$ python3 -q
>>> import numpy as np
>>> np.set_printoptions(suppress=True, linewidth=120)
>>> E = np.loadtxt("arr.csv", delimiter=",")
>>> E
array([[ 10.98 ,  22.986, -24.971],
       [ -3.998,  12.022, -24.   ],
       [ -0.026,  -0.008,   0.001],
       [ -9.022,   2.992, -14.961]])
>>> ang = np.radians(135)
>>> r_ = np.eye(3)
>>> r_[0, 0] = r_[2, 2] = np.cos(ang)
>>> r_[0, 2], r_[2, 0] = -np.sin(ang), np.sin(ang)
>>> r_.round(3)
array([[-0.707,  0.   , -0.707],
       [ 0.   ,  1.   ,  0.   ],
       [ 0.707,  0.   , -0.707]])
>>> M2 = E @ r_.T
>>> M2.round(3)
array([[ 9.893, 22.986, 25.421],
       [19.798, 12.022, 14.144],
       [ 0.018, -0.008, -0.019],
       [16.959,  2.992,  4.2  ]])
>>> np.round(np.linalg.det(r_), 3), round(float(np.trace(r_)), 3)
(np.float64(1.0), -0.414)
>>> np.round(np.abs(M2 - E).max(axis=0), 3)
array([25.981,  0.   , 50.392])
>>> np.allclose(np.linalg.norm(E, axis=1), np.linalg.norm(M2, axis=1))
True
>>> np.linalg.matrix_rank(E, rtol=0.1)
np.int64(2)
>>> np.argsort(-np.linalg.norm(E, axis=0).round(6), kind="stable")[:3]
array([2, 1, 0])
>>> round(float(np.linalg.norm(E, 2) / np.linalg.norm(E)), 3)
0.938
>>> W1 = np.array([[1, 0], [2, 1], [0, 2]])
>>> beta = np.array([2, 1])
>>> H = np.maximum(E @ W1 + beta, 0)
>>> H
array([[58.952,  0.   ],
       [22.046,  0.   ],
       [ 1.958,  0.994],
       [ 0.   ,  0.   ]])
>>> np.linalg.matrix_rank(H)
np.int64(2)
>>> (H > 0).astype(int)
array([[1, 0],
       [1, 0],
       [1, 1],
       [0, 0]])
>>> W2 = np.array([[0, 1, 3], [2, 2, 0]])
>>> np.round(H @ W2, 3)
array([[  0.   ,  58.952, 176.856],
       [  0.   ,  22.046,  66.138],
       [  1.988,   3.946,   5.874],
       [  0.   ,   0.   ,   0.   ]])
>>> (H @ W2).round(6).argmax(axis=1)
array([2, 2, 2, 0])
>>> M2 = np.array([[-3, -1, -1, -3], [3, 1, 0, 3], [-2, -3, 0, 0], [3, 1, 2, -2]])
>>> mat = np.triu(M2, 1)
>>> mat
array([[ 0, -1, -1, -3],
       [ 0,  0,  0,  3],
       [ 0,  0,  0,  0],
       [ 0,  0,  0,  0]])
>>> x0 = np.array([0, 2, -2, 2])
>>> mat * x0
array([[ 0, -2,  2, -6],
       [ 0,  0,  0,  6],
       [ 0,  0,  0,  0],
       [ 0,  0,  0,  0]])
>>> np.linalg.norm(mat @ x0) <= np.linalg.norm(mat, 2) * np.linalg.norm(x0) + 1e-9
np.True_
>>> mat @ np.eye(4)[3]
array([-3.,  3.,  0.,  0.])
>>> np.sign((mat @ x0).round(6))
array([-1,  1,  0,  0])
>>> (mat * x0).sum(axis=1)
array([-6,  6,  0,  0])
>>> mat @ x0
array([-6,  6,  0,  0])
>>> arr = np.load("w.npy")
>>> arr
array([[ 4.33 ,  8.381,  4.093],
       [ 3.705,  8.019,  3.775],
       [ 4.105,  7.842,  3.912],
       [ 3.97 ,  7.971,  3.759],
       [ 3.809,  7.571,  3.638],
       [ 3.851,  8.007,  4.196],
       [-7.281, -3.914,  1.2  ],
       [-6.749, -4.189,  1.5  ],
       [-7.558, -3.489,  1.037],
       [-7.603, -4.217,  1.018],
       [-7.123, -4.417,  1.264],
       [-7.093, -4.25 ,  0.946]])
>>> gram = np.cov(arr, rowvar=False)
>>> np.round(np.linalg.eigvalsh(gram)[::-1], 3)
array([75.868,  0.088,  0.026])
>>> gram.shape
(3, 3)
>>> np.argwhere(np.triu(np.abs(np.corrcoef(arr.T)) > 0.8, 1))
array([[0, 1],
       [0, 2],
       [1, 2]])
>>> P = arr @ np.linalg.solve(arr.T @ arr, arr.T)
>>> np.allclose(P @ P, P)
True
>>> round(np.trace(P), 3)
np.float64(3.0)
>>> Uu, sig, VT = np.linalg.svd(arr, full_matrices=False)
>>> np.round(np.abs(VT[0]), 3)
array([0.645, 0.74 , 0.194])
>>> np.round(Uu.T @ arr @ VT.T, 3) + 0
array([[29.019,  0.   ,  0.   ],
       [ 0.   , 12.125,  0.   ],
       [ 0.   ,  0.   ,  0.901]])
>>> round(float(np.sqrt((sig ** 2).sum())), 3), np.round(np.linalg.norm(arr), 3)
(31.463, np.float64(31.463))
>>> np.abs(Uu[:, 0]).round(6).argmax()
np.int64(0)
>>> W2 = arr[[5, 0]].astype(float)
>>> for _ in range(7):
...     idx = np.linalg.norm(arr[:, None] - W2, axis=-1).argmin(axis=1)
...     W2 = np.array([arr[idx == j].mean(axis=0) for j in range(2)])
... 
>>> idx
array([1, 1, 1, 1, 1, 1, 0, 0, 0, 0, 0, 0])
>>> np.round(W2[1] - W2[0], 3)
array([11.196, 12.044,  2.735])
>>> np.bincount(idx)
array([6, 6])
>>> np.abs(W2[1] - W2[0]).argmax()
np.int64(1)
>>> M2 = np.c_[arr[:, :2] @ np.array([[-2, -1], [-1, -1]]), np.array([2, 7, -6, 5, 9, -9, 8, -4, -1, -6, -4, 6])]
>>> M2.round(3)
array([[-17.041, -12.711,   2.   ],
       [-15.429, -11.724,   7.   ],
       [-16.052, -11.947,  -6.   ],
       [-15.911, -11.941,   5.   ],
       [-15.189, -11.38 ,   9.   ],
       [-15.709, -11.858,  -9.   ],
       [ 18.476,  11.195,   8.   ],
       [ 17.687,  10.938,  -4.   ],
       [ 18.605,  11.047,  -1.   ],
       [ 19.423,  11.82 ,  -6.   ],
       [ 18.663,  11.54 ,  -4.   ],
       [ 18.436,  11.343,   6.   ]])
>>> np.linalg.matrix_rank(M2)
np.int64(3)
>>> np.round(np.linalg.norm(np.linalg.qr(arr)[0].T @ M2, axis=0) ** 2 / ((M2 ** 2).sum(axis=0) + 1e-12), 3)
array([1.  , 1.  , 0.14])
>>> r0 = np.array([2, 1, 2]) + 0.5
>>> M = np.eye(3) - 2 * np.outer(r0, r0) / (r0 @ r0)
>>> M.round(3)
array([[ 0.153, -0.508, -0.847],
       [-0.508,  0.695, -0.508],
       [-0.847, -0.508,  0.153]])
>>> # keeps lengths
>>> np.linalg.determinant(M)
Traceback (most recent call last):
  File "<python-input-64>", line 1, in <module>
    np.linalg.determinant(M)
    ^^^^^^^^^^^^^^^^^^^^^
AttributeError: module 'numpy.linalg' has no attribute 'determinant'
>>> np.round(np.linalg.matrix_power(M, 3), 3)
array([[ 0.153, -0.508, -0.847],
       [-0.508,  0.695, -0.508],
       [-0.847, -0.508,  0.153]])
>>> np.round(np.abs(np.linalg.eigvals(M)).max(), 3)
np.float64(1.0)
>>> np.round(M @ M, 3) + 0
array([[1., 0., 0.],
       [0., 1., 0.],
       [0., 0., 1.]])
>>> np.round(np.sort(np.abs(np.linalg.eigvals(M))), 3)
array([1., 1., 1.])
>>> M.inv()
Traceback (most recent call last):
  File "<python-input-69>", line 1, in <module>
    M.inv()
    ^^^^^
AttributeError: 'numpy.ndarray' object has no attribute 'inv'
>>> round(float(np.linalg.det(M)), 3)
-1.0
